>>> import numpy as np
>>> np.set_printoptions(precision=2, suppress=True, linewidth=160)
>>> M = np.load("mat.npy")
>>> M
array([[-2, -1, -1,  0,  1,  0, -1],
       [-1, -2, -1, -1,  0,  1,  0],
       [-1, -1, -2, -1, -1,  0,  1],
       [ 0, -1, -1, -2, -1, -1,  0],
       [ 1,  0, -1, -1, -2, -1, -1],
       [ 0,  1,  0, -1, -1, -2, -1],
       [-1,  0,  1,  0, -1, -1, -2]])
>>> rng = np.random.default_rng(86)
>>> lab = rng.permutation(7)
>>> lab
array([6, 2, 4, 1, 5, 0, 3])
>>> B = M[lab][:, lab]
>>> np.trace(B)
np.int64(-14)
>>> np.allclose(B, M)
False
>>> round(float(np.linalg.det(B)), 2), round(np.linalg.det(M[lab]), 2)
(-28.0, np.float64(-28.0))
>>> evals, vecs = np.linalg.eigh(M)
>>> np.linalg.eigvalsh(M @ M)
array([ 0.05,  1.  ,  1.43,  2.51, 10.16, 19.49, 23.36])
>>> np.linalg.eigvalsh(M + -3 * np.eye(7))
array([-7.83, -7.41, -6.19, -4.59, -4.2 , -2.78, -2.  ])
>>> np.unique(evals.round(6) + 0, return_counts=True)[1]
array([1, 1, 1, 1, 1, 1, 1])
>>> K = np.array([[0, 0, 4, 0, 0],
...     [0, 0, 4, 3, 0],
...     [-4, -4, 0, -2, 0],
...     [0, -3, 2, 0, 3],
...     [0, 0, 0, -3, 0]])
>>> r = np.linalg.matrix_rank(K)
>>> r
np.int64(4)
>>> ns = np.linalg.svd(K)[2][r:].T
>>> ns.shape
(5, 1)
>>> np.round(ns[:, 0] / ns[np.abs(ns[:, 0]).round(6).argmax(), 0], 2) + 0
array([ 1., -1.,  0.,  0., -1.])
>>> np.allclose(K @ ns, 0)
True
>>> [int(np.linalg.matrix_rank(K[:, :j + 1])) for j in range(5)]
[1, 2, 3, 4, 4]
>>> np.round(ns @ ns.T, 2) + 0
array([[ 0.33, -0.33,  0.  ,  0.  , -0.33],
       [-0.33,  0.33,  0.  ,  0.  ,  0.33],
       [ 0.  ,  0.  ,  0.  ,  0.  ,  0.  ],
       [ 0.  ,  0.  ,  0.  ,  0.  ,  0.  ],
       [-0.33,  0.33,  0.  ,  0.  ,  0.33]])
>>> np.linalg.matrix_rank(K)
np.int64(4)
>>> np.diff(K, axis=0)
array([[ 0,  0,  0,  3,  0],
       [-4, -4, -4, -5,  0],
       [ 4,  1,  2,  2,  3],
       [ 0,  3, -2, -3, -3]])
>>> K.sum(axis=1)
array([  4,   7, -10,   2,  -3])
>>> np.abs(np.diag(np.linalg.qr(K)[1])) > 1e-9
array([ True,  True,  True,  True, False])
>>> np.unique(K.round(6), axis=0).shape
(5, 5)
>>> mat = np.load("out6.npy")
>>> mat
array([[9, 0, 3, 0, 9, 0, 7],
       [0, 2, 0, 0, 0, 3, 0],
       [0, 0, 7, 3, 3, 0, 5],
       [0, 0, 0, 0, 6, 0, 1],
       [5, 0, 7, 4, 3, 0, 1],
       [0, 5, 0, 0, 0, 9, 0],
       [5, 0, 9, 6, 0, 0, 2]])
>>> # splits into 2 blocks
>>> round(np.linalg.det(mat), 2)
np.float64(-8172.0)
>>> mat @ mat
array([[161,   0, 174,  87, 117,   0, 101],
       [  0,  19,   0,   0,   0,  33,   0],
       [ 40,   0, 115,  63,  48,   0,  51],
       [ 35,   0,  51,  30,  18,   0,   8],
       [ 65,   0,  94,  39,  99,   0,  79],
       [  0,  55,   0,   0,   0,  96,   0],
       [ 55,   0,  96,  39, 108,   0,  90]])
>>> np.sort(np.linalg.eigvals(mat).real)
array([-8.13,  0.28,  1.32,  1.32,  7.09, 10.72, 19.4 ])
>>> np.flatnonzero(np.linalg.matrix_power((mat != 0) + (mat.T != 0) + np.eye(7), 7)[2])
array([0, 2, 3, 4, 6])
>>> G = mat.T @ mat
>>> np.diag(G)
array([131,  29, 188,  61, 135,  90,  80])
>>> np.linalg.eigvalsh(G)[::-1]
array([430.52, 121.36, 118.92,  30.37,  12.37,   0.38,   0.08])
>>> np.allclose(G, G.T)
True
>>> np.trace(G), (mat ** 2).sum()
(np.int64(714), np.int64(714))
>>> G
array([[131,   0, 107,  50,  96,   0,  78],
       [  0,  29,   0,   0,   0,  51,   0],
       [107,   0, 188, 103,  69,   0,  81],
       [ 50,   0, 103,  61,  21,   0,  31],
       [ 96,   0,  69,  21, 135,   0,  87],
       [  0,  51,   0,   0,   0,  90,   0],
       [ 78,   0,  81,  31,  87,   0,  80]])
>>> (mat @ mat.T).shape
(7, 7)
>>> U, sigma, VT = np.linalg.svd(G)
>>> sigma
array([430.52, 121.36, 118.92,  30.37,  12.37,   0.38,   0.08])
>>> B = U[:, :5] @ np.diag(sigma[:5]) @ VT[:5]
>>> round(np.linalg.norm(G - B, 2), 2), round(float(sigma[5]), 2)
(np.float64(0.38), 0.38)
>>> np.trace(mat)
np.int64(32)
>>> np.sort(np.abs(np.linalg.eigvals(mat)))
array([ 0.28,  1.56,  1.56,  7.09,  8.13, 10.72, 19.4 ])
>>> (mat + mat.T) / 2
array([[9. , 0. , 1.5, 0. , 7. , 0. , 6. ],
       [0. , 2. , 0. , 0. , 0. , 4. , 0. ],
       [1.5, 0. , 7. , 1.5, 5. , 0. , 7. ],
       [0. , 0. , 1.5, 0. , 5. , 0. , 3.5],
       [7. , 0. , 5. , 5. , 3. , 0. , 0.5],
       [0. , 4. , 0. , 0. , 0. , 9. , 0. ],
       [6. , 0. , 7. , 3.5, 0.5, 0. , 2. ]])
>>> (mat - mat.T) / 2
array([[ 0. ,  0. ,  1.5,  0. ,  2. ,  0. ,  1. ],
       [ 0. ,  0. ,  0. ,  0. ,  0. , -1. ,  0. ],
       [-1.5,  0. ,  0. ,  1.5, -2. ,  0. , -2. ],
       [ 0. ,  0. , -1.5,  0. ,  1. ,  0. , -2.5],
       [-2. ,  0. ,  2. , -1. ,  0. ,  0. ,  0.5],
       [ 0. ,  1. ,  0. ,  0. ,  0. ,  0. ,  0. ],
       [-1. ,  0. ,  2. ,  2.5, -0.5,  0. ,  0. ]])
>>> np.linalg.matrix_power(mat, 2)
array([[161,   0, 174,  87, 117,   0, 101],
       [  0,  19,   0,   0,   0,  33,   0],
       [ 40,   0, 115,  63,  48,   0,  51],
       [ 35,   0,  51,  30,  18,   0,   8],
       [ 65,   0,  94,  39,  99,   0,  79],
       [  0,  55,   0,   0,   0,  96,   0],
       [ 55,   0,  96,  39, 108,   0,  90]])
>>> f, r1 = mat[1], mat[2]
>>> f @ f
np.int64(13)
>>> f @ r1
np.int64(0)
>>> p = (f @ r1) / (f @ f) * f
>>> round(float(np.linalg.norm(f + r1) ** 2 + np.linalg.norm(f - r1) ** 2), 2)
210.0
>>> r1 - p
array([0., 0., 7., 3., 3., 0., 5.])
>>> data = np.load("case3.npy")
>>> data
array([[1, 2, 0, 1, 1],
       [2, 1, 2, 0, 1],
       [0, 2, 1, 2, 0],
       [1, 0, 2, 1, 2],
       [1, 1, 0, 2, 1]])
>>> np.all(np.linalg.eigvalsh(data) > 0)
np.False_
>>> x0 = np.array([5, 3, 2, 5, 0])
>>> y = data @ x0
>>> y
array([16, 17, 18, 14, 18])
>>> np.round(np.linalg.solve(data, y + data[:, 2]), 2) + 0
array([5., 3., 3., 5., 0.])
>>> np.round(np.linalg.solve(data, 3 * y), 2) + 0
array([15.,  9.,  6., 15.,  0.])
>>> np.round(np.linalg.solve(data, y), 2) + 0
array([5., 3., 2., 5., 0.])
>>> np.linalg.solve(data, data[:, 0])
array([ 1.,  0., -0.,  0.,  0.])
>>> B = np.linalg.inv(data)
>>> np.round(np.linalg.inv(B), 2) + 0
array([[1., 2., 0., 1., 1.],
       [2., 1., 2., 0., 1.],
       [0., 2., 1., 2., 0.],
       [1., 0., 2., 1., 2.],
       [1., 1., 0., 2., 1.]])
>>> (np.abs(B) > 1e-9).astype(int)
array([[1, 1, 1, 1, 1],
       [1, 1, 1, 1, 1],
       [1, 1, 1, 1, 1],
       [1, 1, 1, 1, 1],
       [1, 1, 1, 1, 1]])
>>> np.round(np.linalg.cond(data), 2)
np.float64(8.79)
>>> np.round(data @ B, 2) + 0
array([[1., 0., 0., 0., 0.],
       [0., 1., 0., 0., 0.],
       [0., 0., 1., 0., 0.],
       [0., 0., 0., 1., 0.],
       [0., 0., 0., 0., 1.]])
>>> E = np.load("m.npy")
>>> E
array([[-0.63,  0.06, -0.71,  0.29,  0.05],
       [ 0.1 , -0.78, -0.01,  0.42, -0.45],
       [ 0.15, -0.54, -0.4 , -0.6 ,  0.41],
       [-0.73, -0.21,  0.44, -0.43, -0.22],
       [-0.19, -0.23,  0.37,  0.43,  0.76]])
>>> round(float(np.linalg.norm(E[0] - E[4])), 2)
1.41
>>> np.round(np.linalg.norm(E) ** 2 / np.linalg.norm(E, 2) ** 2, 2)
np.float64(5.0)
>>> np.linalg.norm(E, axis=1)
array([1., 1., 1., 1., 1.])
>>> round(np.linalg.norm(E[0], 1), 2), round(np.linalg.norm(E[0], np.inf), 2)
(np.float64(1.75), np.float64(0.71))
>>> round(np.linalg.norm(E, "nuc"), 2)
np.float64(5.0)
>>> np.linalg.norm(E, axis=0)
array([1., 1., 1., 1., 1.])
>>> round(E[0] @ E[4], 2)
np.float64(-0.0)
>>> round(np.linalg.det(2 * E), 2), round(float(np.linalg.det(E)), 2)
(np.float64(32.0), 1.0)
>>> round(float(np.linalg.det(E[::-1])), 2)
1.0
>>> np.poly(E)
array([ 1.  ,  1.48,  0.62, -0.62, -1.48, -1.  ])
>>> x0 = np.array([0, 0, -2, 3, 0])
>>> [p for p in range(1, 25) if np.allclose(np.linalg.matrix_power(E, p), np.eye(5))]
[]
>>> round(np.linalg.det(E), 2)
np.float64(1.0)
>>> F = np.load("dump.npy")
>>> F
array([[6., 0., 5., 5., 5., 5., 0.],
       [0., 6., 0., 0., 0., 0., 5.],
       [5., 0., 6., 5., 5., 5., 0.],
       [5., 0., 5., 6., 5., 5., 0.],
       [5., 0., 5., 5., 6., 5., 0.],
       [5., 0., 5., 5., 5., 6., 0.],
       [0., 5., 0., 0., 0., 0., 6.]])
>>> x0 = np.array([2, 0, 0, 1, -2, 0, -3])
>>> h1 = np.maximum(F @ x0, 0)
>>> np.maximum(F @ (3 * x0), 0)
array([21.,  0., 15., 18.,  9., 15.,  0.])
>>> np.argsort(-np.linalg.norm(F, axis=0).round(6), kind="stable")[:3]
array([0, 2, 3])
>>> [round(float(x), 2) for x in np.linalg.svd(F, compute_uv=False)[:3]]
[26.0, 11.0, 1.0]
>>> round(np.linalg.det(F), 2)
np.float64(286.0)
>>> (F + F.T) / 2
array([[6., 0., 5., 5., 5., 5., 0.],
       [0., 6., 0., 0., 0., 0., 5.],
       [5., 0., 6., 5., 5., 5., 0.],
       [5., 0., 5., 6., 5., 5., 0.],
       [5., 0., 5., 5., 6., 5., 0.],
       [5., 0., 5., 5., 5., 6., 0.],
       [0., 5., 0., 0., 0., 0., 6.]])
>>> np.allclose(F, F.T)
True
>>> np.trace(F)
np.float64(42.0)
>>> F @ F
array([[136.,   0., 135., 135., 135., 135.,   0.],
       [  0.,  61.,   0.,   0.,   0.,   0.,  60.],
       [135.,   0., 136., 135., 135., 135.,   0.],
       [135.,   0., 135., 136., 135., 135.,   0.],
       [135.,   0., 135., 135., 136., 135.,   0.],
       [135.,   0., 135., 135., 135., 136.,   0.],
       [  0.,  60.,   0.,   0.,   0.,   0.,  61.]])
>>> round(float(np.abs(np.linalg.eigvals(F)).max()), 2)
26.0
>>> np.allclose(F @ F.T, F.T @ F)
True
>>> (np.linalg.matrix_power((F != 0) + (F.T != 0) + np.eye(7), 7) > 0).astype(int)
array([[1, 0, 1, 1, 1, 1, 0],
       [0, 1, 0, 0, 0, 0, 1],
       [1, 0, 1, 1, 1, 1, 0],
       [1, 0, 1, 1, 1, 1, 0],
       [1, 0, 1, 1, 1, 1, 0],
       [1, 0, 1, 1, 1, 1, 0],
       [0, 1, 0, 0, 0, 0, 1]])
>>> round(float(np.linalg.det(F)), 2)
286.0
>>> np.flatnonzero(np.linalg.matrix_power((F != 0) + (F.T != 0) + np.eye(7), 7)[4])
array([0, 2, 3, 4, 5])
>>> x0 = np.ones(7)
>>> for _ in range(3):
...     x0 = F @ x0
...     x0 /= np.linalg.norm(x0)
...     print(round(x0 @ F @ x0, 2))
... 
25.0
25.81
25.97
>>> x0
array([0.45, 0.03, 0.45, 0.45, 0.45, 0.45, 0.03])
>>> round(np.linalg.eigvalsh(F)[-1], 2)
np.float64(26.0)
>>> feats = np.maximum(np.array([[5, 4],
...     [5, 3],
...     [7, 1],
...     [0, 1],
...     [5, 8],
...     [8, 3],
...     [1, 6],
...     [6, 9],
...     [8, 2],
...     [2, 7],
...     [2, 5],
...     [5, 1],
...     [4, 1],
...     [4, 2],
...     [8, 7],
...     [9, 8],
...     [6, 6],
...     [5, 9],
...     [1, 8],
...     [0, 0],
...     [7, 8],
...     [8, 0],
...     [2, 2],
...     [1, 7],
...     [0, 1],
...     [9, 1]]) @ np.array([[1, 1, 2], [1, 0, 2]]) + np.array([-3, 0, -5]), 0)
>>> feats
array([[ 6,  5, 13],
       [ 5,  5, 11],
       [ 5,  7, 11],
       [ 0,  0,  0],
       [10,  5, 21],
       [ 8,  8, 17],
       [ 4,  1,  9],
       [12,  6, 25],
       [ 7,  8, 15],
       [ 6,  2, 13],
       [ 4,  2,  9],
       [ 3,  5,  7],
       [ 2,  4,  5],
       [ 3,  4,  7],
       [12,  8, 25],
       [14,  9, 29],
       [ 9,  6, 19],
       [11,  5, 23],
       [ 6,  1, 13],
       [ 0,  0,  0],
       [12,  7, 25],
       [ 5,  8, 11],
       [ 1,  2,  3],
       [ 5,  1, 11],
       [ 0,  0,  0],
       [ 7,  9, 15]])
>>> U, sigma, VT = np.linalg.svd(feats)
>>> np.argmax(sigma[:-1] / (sigma[1:] + 1e-6)) + 1
np.int64(2)
>>> B = U[:, :2] @ np.diag(sigma[:2]) @ VT[:2]
>>> np.linalg.matrix_rank(feats, rtol=0.05)
np.int64(2)
>>> np.round(np.abs(feats - B).max(), 2)
np.float64(0.31)
>>> round(float(np.linalg.norm(feats - B) / np.linalg.norm(feats)), 2)
0.01
